$ python -q
>>> import numpy as np
>>> np.set_printoptions(suppress=True, linewidth=120)
>>> r0 = np.array([3, 1, 1, -2])
>>> J = np.array([np.roll(r0, i) for i in range(4)])
>>> J
array([[ 3,  1,  1, -2],
       [-2,  3,  1,  1],
       [ 1, -2,  3,  1],
       [ 1,  1, -2,  3]])
>>> np.diff(J, axis=0)
array([[-5,  2,  0,  3],
       [ 3, -5,  2,  0],
       [ 0,  3, -5,  2]])
>>> np.linalg.rank(J)
Traceback (most recent call last):
  File "<python-input-6>", line 1, in <module>
    np.linalg.rank(J)
    ^^^^^^^^^^^^^^
AttributeError: module 'numpy.linalg' has no attribute 'rank'
>>> J.sum(axis=1)
array([3, 3, 3, 3])
>>> J.sum(axis=0)
array([3, 3, 3, 3])
>>> np.abs(J).max()
np.int64(3)
>>> J[4]
Traceback (most recent call last):
  File "<python-input-10>", line 1, in <module>
    J[4]
    ~^^^
IndexError: index 4 is out of bounds for axis 0 with size 4
>>> np.count_nonzero(J)
np.int64(16)
>>> np.round(J.mean(axis=0), 1)
array([0.8, 0.8, 0.8, 0.8])
>>> J - J[0]
array([[ 0,  0,  0,  0],
       [-5,  2,  0,  3],
       [-2, -3,  2,  3],
       [-2,  0, -3,  5]])
>>> A2 = J / np.linalg.norm(J, axis=1, keepdims=True)
>>> G = A2 @ A2.T
>>> np.round(np.linalg.norm(A2, axis=1), 1)
array([1., 1., 1., 1.])
>>> G.round(1)
array([[ 1. , -0.3,  0.1, -0.3],
       [-0.3,  1. , -0.3,  0.1],
       [ 0.1, -0.3,  1. , -0.3],
       [-0.3,  0.1, -0.3,  1. ]])
>>> np.argwhere(np.triu(np.abs(G) > 0.95, 1))
array([], shape=(0, 2), dtype=int64)
>>> (np.abs(G) > 0.9).astype(int)
array([[1, 0, 0, 0],
       [0, 1, 0, 0],
       [0, 0, 1, 0],
       [0, 0, 0, 1]])
>>> A2 = G / np.sqrt((G ** 2).mean(axis=1, keepdims=True))
>>> np.round(np.linalg.norm(A2, axis=1), 1)
array([2., 2., 2., 2.])
>>> A2[0].round(1)
array([ 1.9, -0.5,  0.2, -0.5])
>>> np.linalg.matrix_rank(G - G.mean(axis=1, keepdims=True))
np.int64(3)
>>> np.round(G - G.mean(axis=1, keepdims=True), 1) + 0
array([[ 0.8, -0.4,  0. , -0.4],
       [-0.4,  0.8, -0.4,  0. ],
       [ 0. , -0.4,  0.8, -0.4],
       [-0.4,  0. , -0.4,  0.8]])
>>> theta = np.radians(45)
>>> Rm = np.eye(4)
>>> Rm[2, 2] = Rm[3, 3] = np.cos(theta)
>>> Rm[2, 3], Rm[3, 2] = -np.sin(theta), np.sin(theta)
>>> Rm.round(1)
array([[ 1. ,  0. ,  0. ,  0. ],
       [ 0. ,  1. ,  0. ,  0. ],
       [ 0. ,  0. ,  0.7, -0.7],
       [ 0. ,  0. ,  0.7,  0.7]])
>>> A2 = J @ Rm.T
>>> np.allclose(J @ J.T, A2 @ A2.T)
True
>>> A2.round(1) + 0
array([[ 3. ,  1. ,  2.1, -0.7],
       [-2. ,  3. ,  0. ,  1.4],
       [ 1. , -2. ,  1.4,  2.8],
       [ 1. ,  1. , -3.5,  0.7]])
>>> np.allclose(np.linalg.norm(J, axis=1), np.linalg.norm(A2, axis=1))
True
>>> np.round(np.abs(A2 - J).max(axis=0), 1)
array([0. , 0. , 1.6, 2.3])
